$ python -q
>>> import numpy as np
>>> np.set_printoptions(precision=1, suppress=True, linewidth=120, sign=" ")
>>> def rd(a):
...     return np.round(a, 1) + 0
... 
>>> A = np.loadtxt("data.csv", delimiter=",")
>>> rd(A)
array([[ 0.1,  0. ,  0.1,  0. , -0.1,  0.1,  0.1,  0. ,  0. ,  0.1],
       [ 0. ,  0. ,  0. ,  0. ,  0. ,  0. ,  0. ,  0. ,  0. ,  0. ],
       [ 0.1,  0. ,  0.3,  0. , -0.1,  0.2,  0.3,  0. , -0.1,  0.2],
       [ 0. ,  0. ,  0. ,  0. ,  0. ,  0. ,  0. ,  0. ,  0. ,  0. ],
       [-0.1,  0. , -0.1,  0. ,  0.1, -0.1, -0.1,  0. ,  0. , -0.1],
       [ 0.1,  0. ,  0.2,  0. , -0.1,  0.1,  0.2,  0. ,  0. ,  0.1],
       [ 0.1,  0. ,  0.3,  0. , -0.1,  0.2,  0.3,  0. , -0.1,  0.2],
       [ 0. ,  0. ,  0. ,  0. ,  0. ,  0. ,  0. ,  0. ,  0. ,  0. ],
       [ 0. ,  0. , -0.1,  0. ,  0. ,  0. , -0.1,  0. ,  0. ,  0. ],
       [ 0.1,  0. ,  0.2,  0. , -0.1,  0.1,  0.2,  0. ,  0. ,  0.2]])
>>> rd(np.trace(np.linalg.pinv(A) @ A))
np.float64(1.0)
>>> rd(A @ np.linalg.pinv(A) @ A)
array([[ 0.1,  0. ,  0.1,  0. , -0.1,  0.1,  0.1,  0. ,  0. ,  0.1],
       [ 0. ,  0. ,  0. ,  0. ,  0. ,  0. ,  0. ,  0. ,  0. ,  0. ],
       [ 0.1,  0. ,  0.3,  0. , -0.1,  0.2,  0.3,  0. , -0.1,  0.2],
       [ 0. ,  0. ,  0. ,  0. ,  0. ,  0. ,  0. ,  0. ,  0. ,  0. ],
       [-0.1,  0. , -0.1,  0. ,  0.1, -0.1, -0.1,  0. ,  0. , -0.1],
       [ 0.1,  0. ,  0.2,  0. , -0.1,  0.1,  0.2,  0. ,  0. ,  0.1],
       [ 0.1,  0. ,  0.3,  0. , -0.1,  0.2,  0.3,  0. , -0.1,  0.2],
       [ 0. ,  0. ,  0. ,  0. ,  0. ,  0. ,  0. ,  0. ,  0. ,  0. ],
       [ 0. ,  0. , -0.1,  0. ,  0. ,  0. , -0.1,  0. ,  0. ,  0. ],
       [ 0.1,  0. ,  0.2,  0. , -0.1,  0.1,  0.2,  0. ,  0. ,  0.2]])
>>> x = np.array([1, 0, -5, -5, 2, 4, 4, 0, -4, 5])
>>> rd(A @ A @ x)
array([ 0.6,  0.2,  1.6, -0.1, -0.6,  0.8,  1.5, -0.1, -0.3,  1.1])
>>> rd(np.trace(A))
np.float64(1.0)
>>> rd(np.linalg.eigvalsh(2 * A - np.eye(10)))
array([-1., -1., -1., -1., -1., -1., -1., -1., -1.,  1.])
>>> evals, vecs = np.linalg.eigh(A)
>>> (evals > 1e-8).sum(), (evals < -1e-8).sum()
(np.int64(1), np.int64(0))
>>> rd(vecs @ np.diag(evals) @ vecs.T)
array([[ 0.1,  0. ,  0.1,  0. , -0.1,  0.1,  0.1,  0. ,  0. ,  0.1],
       [ 0. ,  0. ,  0. ,  0. ,  0. ,  0. ,  0. ,  0. ,  0. ,  0. ],
       [ 0.1,  0. ,  0.3,  0. , -0.1,  0.2,  0.3,  0. , -0.1,  0.2],
       [ 0. ,  0. ,  0. ,  0. ,  0. ,  0. ,  0. ,  0. ,  0. ,  0. ],
       [-0.1,  0. , -0.1,  0. ,  0.1, -0.1, -0.1,  0. ,  0. , -0.1],
       [ 0.1,  0. ,  0.2,  0. , -0.1,  0.1,  0.2,  0. ,  0. ,  0.1],
       [ 0.1,  0. ,  0.3,  0. , -0.1,  0.2,  0.3,  0. , -0.1,  0.2],
       [ 0. ,  0. ,  0. ,  0. ,  0. ,  0. ,  0. ,  0. ,  0. ,  0. ],
       [ 0. ,  0. , -0.1,  0. ,  0. ,  0. , -0.1,  0. ,  0. ,  0. ],
       [ 0.1,  0. ,  0.2,  0. , -0.1,  0.1,  0.2,  0. ,  0. ,  0.2]])
>>> rd(vecs.T @ A @ vecs)
array([[ 0.,  0.,  0.,  0.,  0.,  0.,  0.,  0.,  0.,  0.],
       [ 0.,  0.,  0.,  0.,  0.,  0.,  0.,  0.,  0.,  0.],
       [ 0.,  0.,  0.,  0.,  0.,  0.,  0.,  0.,  0.,  0.],
       [ 0.,  0.,  0.,  0.,  0.,  0.,  0.,  0.,  0.,  0.],
       [ 0.,  0.,  0.,  0.,  0.,  0.,  0.,  0.,  0.,  0.],
       [ 0.,  0.,  0.,  0.,  0.,  0.,  0.,  0.,  0.,  0.],
       [ 0.,  0.,  0.,  0.,  0.,  0.,  0.,  0.,  0.,  0.],
       [ 0.,  0.,  0.,  0.,  0.,  0.,  0.,  0.,  0.,  0.],
       [ 0.,  0.,  0.,  0.,  0.,  0.,  0.,  0.,  0.,  0.],
       [ 0.,  0.,  0.,  0.,  0.,  0.,  0.,  0.,  0.,  1.]])
>>> rd(np.abs(vecs[:, -1]))
array([ 0.2,  0.1,  0.6,  0. ,  0.2,  0.3,  0.6,  0. ,  0.1,  0.4])
>>> evals.sum(), rd(np.trace(A))
(np.float64(1.0), np.float64(1.0))
>>> rd(vecs.T @ vecs)
array([[ 1.,  0.,  0.,  0.,  0.,  0.,  0.,  0.,  0.,  0.],
       [ 0.,  1.,  0.,  0.,  0.,  0.,  0.,  0.,  0.,  0.],
       [ 0.,  0.,  1.,  0.,  0.,  0.,  0.,  0.,  0.,  0.],
       [ 0.,  0.,  0.,  1.,  0.,  0.,  0.,  0.,  0.,  0.],
       [ 0.,  0.,  0.,  0.,  1.,  0.,  0.,  0.,  0.,  0.],
       [ 0.,  0.,  0.,  0.,  0.,  1.,  0.,  0.,  0.,  0.],
       [ 0.,  0.,  0.,  0.,  0.,  0.,  1.,  0.,  0.,  0.],
       [ 0.,  0.,  0.,  0.,  0.,  0.,  0.,  1.,  0.,  0.],
       [ 0.,  0.,  0.,  0.,  0.,  0.,  0.,  0.,  1.,  0.],
       [ 0.,  0.,  0.,  0.,  0.,  0.,  0.,  0.,  0.,  1.]])
>>> np.unique(evals.round(6) + 0, return_counts=True)[1]
array([ 9,  1])
>>> data = np.load("m.npy")
>>> data
array([[  3,   1,   1,   1,   1,   0],
       [  3,   3,   1,   4,   4,   3],
       [  6,   6,   3,   4,   5,   3],
       [  6,   7,   6,   6,   8,   6],
       [  9,   9,   7,   7,  11,   7],
       [ 10,  12,   7,   7,  13,  10],
       [ 11,  15,   8,   9,  13,  10],
       [ 11,  16,   8,  11,  15,  11],
       [ 13,  17,   8,  11,  16,  11],
       [ 16,  20,  10,  13,  17,  12],
       [ 16,  20,  10,  16,  18,  15],
       [ 17,  21,  12,  18,  20,  16],
       [ 19,  22,  12,  20,  23,  18],
       [ 21,  24,  14,  23,  25,  21],
       [ 24,  26,  16,  26,  28,  23],
       [ 27,  29,  17,  29,  31,  26],
       [ 29,  31,  17,  30,  34,  29],
       [ 32,  31,  17,  30,  36,  30],
       [ 32,  31,  18,  31,  39,  31],
       [ 34,  32,  21,  34,  41,  34],
       [ 35,  35,  23,  34,  44,  36],
       [ 36,  36,  25,  37,  46,  37],
       [ 37,  37,  26,  38,  48,  40],
       [ 40,  37,  27,  38,  51,  43],
       [ 43,  40,  30,  40,  53,  46],
       [ 46,  41,  30,  42,  56,  46],
       [ 47,  43,  33,  42,  56,  49],
       [ 48,  45,  33,  45,  57,  50],
       [ 49,  46,  33,  45,  59,  51],
       [ 49,  48,  34,  48,  62,  54],
       [ 52,  50,  36,  48,  62,  56],
       [ 53,  51,  36,  48,  63,  59],
       [ 55,  51,  37,  50,  65,  59],
       [ 57,  53,  40,  51,  65,  59],
       [ 58,  56,  40,  53,  67,  62]])
>>> rd(np.linalg.norm(A[6], 1)), rd(np.linalg.norm(A[6], np.inf))
(np.float64(1.4), np.float64(0.3))
